$ ipython --no-banner

In [1]: import numpy as np

In [2]: np.set_printoptions(precision=3, suppress=True, linewidth=200)

In [3]: r0 = np.array([1, 0, -1])

In [4]: M = np.array([np.roll(r0, i) for i in range(3)])

In [5]: print(M)
[[ 1  0 -1]
 [-1  1  0]
 [ 0 -1  1]]

In [6]: # looks like rank 2

In [7]: print(np.diff(M, axis=0))
[[-2  1  1]
 [ 1 -2  1]]

In [8]: print(np.unravel_index(np.abs(M).argmax(), M.shape))
(np.int64(0), np.int64(0))

In [9]: print(np.count_nonzero(M))
6

In [10]: print(M.mean(axis=0))
[0. 0. 0.]

In [11]: print(np.linalg.matrix_rank(M))
2

In [12]: Uu, sv, VT = np.linalg.svd(M)

In [13]: evecs = VT[:(sv > 1e-8).sum()]

In [14]: rng = np.random.default_rng(10174)

In [15]: x0 = M[0] + 4 * M[1] + rng.integers(2) * np.eye(3)[1]

In [16]: print(x0)
[-3.  4. -1.]

In [17]: print(evecs.T @ evecs)
[[ 0.667 -0.333 -0.333]
 [-0.333  0.667 -0.333]
 [-0.333 -0.333  0.667]]

In [18]: print(np.diag(evecs.T @ evecs))
[0.667 0.667 0.667]

In [19]: print(np.abs(np.diag(np.linalg.qr(M)[1])) > 1e-9)
[ True  True False]

In [20]: print(round(np.trace(np.linalg.pinv(M) @ M), 3))
2.0

In [21]: gram = M.T @ M

In [22]: print(np.trace(gram), (M ** 2).sum())
6 6

In [23]: print(np.allclose(gram, gram.T))
True

In [24]: print(np.round(np.linalg.eigvalsh(gram)[::-1], 3) + 0)
[3. 3. 0.]

In [25]: print(gram)
[[ 2 -1 -1]
 [-1  2 -1]
 [-1 -1  2]]

In [26]: print((M @ M.T).shape)
(3, 3)

In [27]: print(np.round(np.linalg.svd(M, compute_uv=False) ** 2, 3) + 0)
[3. 3. 0.]

In [28]: arr = np.load("a.npy")

In [29]: print(arr)
[[ 5  6  7]
 [ 8  9 10]
 [11 12 13]]

In [30]: print([round(float(x), 3) for x in np.linalg.svd(arr, compute_uv=False)[:3]])
[28.082, 0.641, 0.0]

In [31]: print(np.argsort(-np.linalg.norm(arr, axis=0).round(6), kind="stable")[:3])
[2 1 0]
